In [1]: import numpy as np

In [2]: np.set_printoptions(precision=4, suppress=True, linewidth=100)

In [3]: def tidy(a):
   ...:     return np.round(a, 4) + 0
   ...: 

In [4]: A = np.load("sample12.npy")

In [5]: print(A)
[[-2.98  0.    2.    1.  ]
 [ 1.    2.02 -1.    3.  ]
 [ 3.   -3.   -0.98  1.  ]
 [-3.    0.    2.    1.02]]

In [6]: T = np.stack([A, 4 * A, A[::-1]])

In [7]: print(T.sum(axis=0))
[[-17.9    0.    12.     6.02]
 [  8.     7.1   -5.98  16.  ]
 [ 16.   -12.98  -5.9    8.  ]
 [-17.98   0.    12.     6.1 ]]

In [8]: print(tidy(np.linalg.norm(T, axis=(1, 2))))
[ 7.9348 31.7393  7.9348]

In [9]: print(np.linalg.matrix_rank(T))
[4 4 4]

In [10]: print((T @ A.T).shape)
(3, 4, 4)

In [11]: print(np.linalg.matrix_rank(A, rtol=0.1))
3

In [12]: print(np.linalg.cond(A) > 100)
True

In [13]: print([round(float(x), 4) for x in np.linalg.svd(A, compute_uv=False)[:3]])
[6.2326, 3.8619, 3.0334]

In [14]: print(tidy(np.linalg.det(A[::-1])))
-0.606

In [15]: print(tidy(np.poly(A)))
[  1.       0.92   -15.0576  30.6012  -0.606 ]

In [16]: print(tidy(np.linalg.det(2 * A)), tidy(np.linalg.det(A)))
-9.6961 -0.606

In [17]: print(tidy(np.einsum("ii->", A)))
-0.92

In [18]: print(tidy(np.linalg.eigvals(A)))
[-5.0773+0.j      0.02  +0.j      2.0687+1.2994j  2.0687-1.2994j]

In [19]: proj = np.triu(np.array([[1, 1, 1, 2], [0, 1, 2, 1], [2, 0, 1, 1], [1, 0, 2, 0]]), 1) + np.eye(4)

In [20]: Y = proj @ A @ np.linalg.inv(proj)

In [21]: print(tidy(proj @ A - A @ proj))
[[-2.  2.  5. 10.]
 [ 3. -7. -5.  0.]
 [-3. -3.  5. -1.]
 [ 0.  3.  3.  4.]]

In [22]: print(tidy(np.poly(Y)))
[  1.       0.92   -15.0576  30.6012  -0.606 ]

In [23]: print(tidy(np.trace(Y)), tidy(np.trace(A)))
-0.92 -0.92

In [24]: Y = np.linalg.inv(A)

In [25]: print(tidy(A @ Y))
[[1. 0. 0. 0.]
 [0. 1. 0. 0.]
 [0. 0. 1. 0.]
 [0. 0. 0. 1.]]

In [26]: print(tidy(np.linalg.det(A) * np.linalg.det(Y)))
1.0

In [27]: print(tidy(np.linalg.inv(Y)))
[[-2.98  0.    2.    1.  ]
 [ 1.    2.02 -1.    3.  ]
 [ 3.   -3.   -0.98  1.  ]
 [-3.    0.    2.    1.02]]

In [28]: print(tidy(np.linalg.cond(A)))
750.9248

In [29]: print((np.abs(Y) > 1e-9).astype(int))
[[1 1 1 1]
 [1 1 1 1]
 [1 1 1 1]
 [1 1 1 1]]

In [30]: m1 = np.load("out14.npy")

In [31]: print(tidy(m1))
[[0.2513 0.1795 0.3949]
 [0.1795 0.1282 0.2821]
 [0.3949 0.2821 0.6205]]

In [32]: print(np.linalg.cond(m1) > 100)
True

In [33]: print(tidy(np.linalg.norm(m1, 2) / np.linalg.norm(m1)))
1.0

In [34]: print([round(float(x), 4) for x in np.linalg.svd(m1, compute_uv=False)[:3]])
[1.0, 0.0, 0.0]

In [35]: print(np.linalg.matrix_rank(m1, rtol=0.1))
1

In [36]: print(np.argsort(-np.linalg.norm(m1, axis=0).round(6), kind="stable")[:3])
[2 0 1]

In [37]: W0 = np.load("layer4.npy")

In [38]: print(W0)
[[ 0. -1. -1.  1.]
 [ 0. -2.  1. -3.]
 [ 0.  3.  1. -1.]
 [ 0. -2. -1.  1.]]

In [39]: U, s, vt = np.linalg.svd(W0, full_matrices=False)

In [40]: print(tidy(np.abs(vt[0])))
[0.     0.9018 0.3373 0.27  ]

In [41]: print(tidy(np.sqrt((s ** 2).sum())), tidy(np.linalg.norm(W0)))
5.831 5.831

In [42]: print((s > 1e-8).sum())
3

In [43]: print(A.reshape(-1, 2))
[[-2.98  0.  ]
 [ 2.    1.  ]
 [ 1.    2.02]
 [-1.    3.  ]
 [ 3.   -3.  ]
 [-0.98  1.  ]
 [-3.    0.  ]
 [ 2.    1.02]]

In [44]: print(A.reshape(2, -1))
[[-2.98  0.    2.    1.    1.    2.02 -1.    3.  ]
 [ 3.   -3.   -0.98  1.   -3.    0.    2.    1.02]]

In [45]: print(A.ravel(order="F"))
[-2.98  1.    3.   -3.    0.    2.02 -3.    0.    2.   -1.   -0.98  2.    1.    3.    1.    1.02]

In [46]: T = A.reshape(4, 2, -1)

In [47]: print(np.swapaxes(T, 1, 2)[0])
[[-2.98  2.  ]
 [ 0.    1.  ]]

In [48]: print(np.einsum("ihd,ihd->ih", T, T))
[[ 8.8804  5.    ]
 [ 5.0804 10.    ]
 [18.      1.9604]
 [ 9.      5.0404]]

In [49]: print(T.sum(axis=1))
[[-0.98  1.  ]
 [ 0.    5.02]
 [ 2.02 -2.  ]
 [-1.    1.02]]

In [50]: print(T.transpose(1, 0, 2))
[[[-2.98  0.  ]
  [ 1.    2.02]
  [ 3.   -3.  ]
  [-3.    0.  ]]

 [[ 2.    1.  ]
  [-1.    3.  ]
  [-0.98  1.  ]
  [ 2.    1.02]]]

In [51]: M = np.load("a.npy")

In [52]: print(M)
[[0.5 0.  0.5]
 [0.  0.5 0.5]
 [0.  0.  1. ]]

In [53]: rng = np.random.default_rng(462029)

In [54]: lab = rng.permutation(3)

In [55]: Y = M[:, lab] * rng.choice([-1, 1], 3)

In [56]: print(Y)
[[ 0.5  0.  -0.5]
 [ 0.   0.5 -0.5]
 [ 0.   0.  -1. ]]

In [57]: U, _, vt = np.linalg.svd(M.T @ Y)

In [58]: print(tidy(np.linalg.lstsq(M, Y)[0]))
[[ 1.  0.  0.]
 [ 0.  1.  0.]
 [ 0.  0. -1.]]

In [59]: print(lab)
[0 1 2]

In [60]: ev, V = np.linalg.eig(M)

In [61]: print(tidy(np.sort(np.linalg.eigvals(np.linalg.inv(M)))))
[1. 2. 2.]

In [62]: print(ev)
[0.5 0.5 1. ]

In [63]: print(np.linalg.lstsq(m1[:-1].T, m1[-1])[2])
1

In [64]: print(tidy(m1 @ np.linalg.pinv(m1) @ m1))
[[0.2513 0.1795 0.3949]
 [0.1795 0.1282 0.2821]
 [0.3949 0.2821 0.6205]]

In [65]: print(np.unique(m1.round(6), axis=0).shape)
(3, 3)

In [66]: print(np.allclose(m1[:-1].T @ np.linalg.lstsq(m1[:-1].T, m1[-1])[0], m1[-1]))
True

In [67]: print(np.abs(np.diag(np.linalg.qr(m1)[1])) > 1e-9)
[ True False False]

In [68]: w1 = np.array([[0, 1, 2, 2], [2, 1, 0, 2], [1, 0, 1, 0]])

In [69]: b = np.array([0, 1, 3, 3])

In [70]: act = np.maximum(M @ w1 + b, 0)

In [71]: print((act > 0).mean(axis=0))
[1. 1. 1. 1.]

In [72]: print((act > 0).astype(int))
[[1 1 1 1]
 [1 1 1 1]
 [1 1 1 1]]

In [73]: print(np.linalg.matrix_rank(act))
3

In [74]: basis = np.array([[2, -2], [-3, -3], [-2, -1], [3, 0]])

In [75]: print(act @ basis)
[[ -0.5 -10. ]
 [  3.5 -11. ]
 [  0.   -9. ]]

In [76]: print(w1 @ basis)
[[-1 -5]
 [ 7 -7]
 [ 0 -3]]

In [77]: print((act @ basis).round(6).argmax(axis=1))
[0 0 0]

In [78]: print(tidy(np.sort(np.abs(np.linalg.eigvals(M)))[::-1]))
[1.  0.5 0.5]

In [79]: print(M @ np.ones(3))
[1. 1. 1.]

In [80]: print(M.sum(axis=1))
[1. 1. 1.]

In [81]: print(tidy(np.linalg.matrix_power(M, 2)))
[[0.25 0.   0.75]
 [0.   0.25 0.75]
 [0.   0.   1.  ]]

In [82]: p = np.eye(3)[2]

In [83]: for _ in range(5):
    ...:     p = p @ M
    ...:     print(p.round(4))
    ...: 
[0. 0. 1.]
[0. 0. 1.]
[0. 0. 1.]
[0. 0. 1.]
[0. 0. 1.]

In [84]: ang = np.sort(rng.uniform(-2, 2, 17))

In [85]: J = np.c_[ang, ang ** 2, ang ** 3] @ np.array([[1, 0, 1], [1, -1, 1], [1, 0, -2]])

In [86]: print(tidy(J))
[[-5.7271 -3.8776 17.1794]
 [-4.6769 -3.3822 13.9831]
 [-3.4237 -2.7248 10.0698]
 [-3.1109 -2.5453  9.0715]
 [-0.5805 -0.5256  0.5628]
 [-0.3224 -0.1822 -0.0891]
 [-0.3208 -0.1802 -0.0913]
 [ 0.1747 -0.0222  0.1647]
 [ 0.8505 -0.2411  0.4953]
 [ 1.0485 -0.3133  0.5223]
 [ 3.0117 -1.0039 -0.0059]
 [ 3.7568 -1.2472 -0.4217]
 [ 3.7764 -1.2534 -0.4336]
 [ 5.6928 -1.8401 -1.7957]
 [ 6.362  -2.0343 -2.3423]
 [ 6.7247 -2.1375 -2.6507]
 [ 8.1842 -2.5407 -3.9647]]

In [87]: lab = J[:, 1] > np.median(J[:, 1])

In [88]: f = J[lab].mean(axis=0) - J[~lab].mean(axis=0)

In [89]: print(np.argsort(-np.abs(f).round(6), kind="stable"))
[2 1 0]

In [90]: print(lab.astype(int))
[0 0 0 0 1 1 1 1 1 1 1 1 0 0 0 0 0]

In [91]: print(((J - J.mean(axis=0)) @ f > 0).astype(int))
[0 0 0 0 1 1 1 1 1 1 1 1 1 1 1 1 1]

In [92]: print(tidy(f))
[-0.5812  2.0173 -4.2041]

In [93]: vec = np.array([8, 5, 7])

In [94]: y = J @ vec

In [95]: print(tidy(np.linalg.solve(J.T @ J, J.T @ y)))
[8. 5. 7.]

In [96]: print(tidy(np.linalg.lstsq(J, y)[0]))
[8. 5. 7.]

In [97]: y = y + 0.05 * rng.normal(size=17)

In [98]: print(tidy(y))
[55.0335 43.5216 29.4074 25.9061 -3.2512 -4.1228 -4.074   2.458   9.0554 10.5649 18.9207 20.8262
 20.9957 23.8448 24.332  24.5164 25.0396]

In [99]: b, *_ = np.linalg.lstsq(J, y)

In [100]: print(tidy(J.T @ (y - J @ b)))
[0. 0. 0.]

In [101]: cen = (J - J.mean(axis=0)) / J.std(axis=0)

In [102]: print(tidy(cen.std(axis=0)))
[1. 1. 1.]

In [103]: print(np.argwhere(np.abs(cen) > 2))
[[0 2]]

In [104]: b = np.linalg.lstsq(np.delete(cen, 1, axis=1), cen[:, 1])[0]

In [105]: print(tidy(b))
[-1.433 -1.895]

In [106]: print(np.abs(b).argmax())
1

In [107]: Y = np.c_[J[:, :1] @ np.array([[0]]), np.array([3, 3, -1, 0, -2, 3, 5, -2, -4, 4, -5, 4, 5, 2, 0, -5, 5])]

In [108]: print(Y)
[[ 0.  3.]
 [ 0.  3.]
 [ 0. -1.]
 [ 0.  0.]
 [ 0. -2.]
 [ 0.  3.]
 [ 0.  5.]
 [ 0. -2.]
 [ 0. -4.]
 [ 0.  4.]
 [ 0. -5.]
 [ 0.  4.]
 [ 0.  5.]
 [ 0.  2.]
 [ 0.  0.]
 [ 0. -5.]
 [ 0.  5.]]

In [109]: print(np.linalg.matrix_rank(Y))
1

In [110]: print(np.linalg.matrix_rank(np.c_[J, Y]))
4

In [111]: print(tidy(np.linalg.norm(Y - J @ np.linalg.lstsq(J, Y)[0], axis=0)))
[ 0.     14.0387]

In [112]: print(tidy(np.linalg.norm(np.linalg.qr(J)[0].T @ Y, axis=0) ** 2 / ((Y ** 2).sum(axis=0) + 1e-12)))
[0.     0.0747]

In [113]: print(tidy(np.linalg.lstsq(J, Y[:, 0])[0]))
[0. 0. 0.]

In [114]: cen = J - J.mean(axis=0)

In [115]: V = np.linalg.svd(cen)[2][:2]

In [116]: Y = cen - cen @ V.T @ V

In [117]: print(tidy(np.cov(cen @ V.T, rowvar=False)))
[[52.689   0.    ]
 [ 0.      4.0736]]

In [118]: print(tidy(Y.std(axis=0)))
[0.0987 0.2284 0.0868]

In [119]: print(tidy(np.diag(V.T @ V)))
[0.8596 0.2487 0.8916]

In [120]: print(np.linalg.norm(Y, axis=1).round(6).argmax())
4

In [121]: print(tidy((cen @ V.T).std(axis=0)))
[7.042  1.9581]
